% python3 -q
>>> import numpy as np
>>> from numpy import linalg as LA
>>> np.set_printoptions(precision=1, suppress=True, linewidth=140)
>>> rd = lambda a: np.round(a, 1) + 0
>>> W0 = np.array([[1.0, 0.2, 0.0, 0.0],
...     [0.2, 1.0, 0.2, 0.0],
...     [0.0, 0.2, 1.0, 0.2],
...     [0.0, 0.0, 0.2, 1.0]])
>>> rng = np.random.default_rng(84)
>>> z = rng.permutation(4)
>>> z
array([0, 3, 1, 2])
>>> other = W0[z][:, z]
>>> np.trace(other)
np.float64(4.0)
>>> rd(np.sort(np.abs(LA.eigvals(other))))
array([0.7, 0.9, 1.1, 1.3])
>>> t3 = np.stack([W0, -1 * W0, W0[::-1]])
>>> LA.matrix_rank(t3)
array([4, 4, 4])
>>> t3.sum(axis=0)
array([[0. , 0. , 0.2, 1. ],
       [0. , 0.2, 1. , 0.2],
       [0.2, 1. , 0.2, 0. ],
       [1. , 0.2, 0. , 0. ]])
>>> rd(np.einsum("bij,cij->bc", t3, t3))
array([[ 4.2, -4.2,  0.8],
       [-4.2,  4.2, -0.8],
       [ 0.8, -0.8,  4.2]])
>>> t3.shape
(3, 4, 4)
>>> w, evecs = LA.eig(W0)
>>> rd(np.prod(w))
np.float64(0.9)
>>> rd(np.sort(LA.eigvals(W0.T)))
array([0.7, 0.9, 1.1, 1.3])
>>> rd(w)
array([0.7, 0.9, 1.3, 1.1])
>>> other = W0 / np.sqrt((W0 ** 2).mean(axis=1, keepdims=True))
>>> rd(LA.norm(other, axis=1))
array([2., 2., 2., 2.])
>>> LA.matrix_rank(other) == LA.matrix_rank(W0)
np.True_
>>> rd(W0 - W0.mean(axis=1, keepdims=True))
array([[ 0.7, -0.1, -0.3, -0.3],
       [-0.1,  0.6, -0.1, -0.4],
       [-0.4, -0.1,  0.6, -0.1],
       [-0.3, -0.3, -0.1,  0.7]])
>>> f = np.array([1, 9, 6]) + 0.5
>>> m1 = np.eye(3) - 2 * np.outer(f, f) / (f @ f)
>>> rd(m1)
array([[ 1. , -0.2, -0.1],
       [-0.2, -0.3, -0.9],
       [-0.1, -0.9,  0.4]])
>>> # symmetric, so the eigenvalues are real
>>> f, g = m1[0], m1[2]
>>> f @ g
np.float64(0.0)
>>> p = (f @ g) / (f @ f) * f
>>> rd(np.outer(f, g))
array([[-0.1, -0.9,  0.4],
       [ 0. ,  0.2, -0.1],
       [ 0. ,  0.1, -0.1]])
>>> LA.matrix_rank(np.outer(f, g))
np.int64(1)
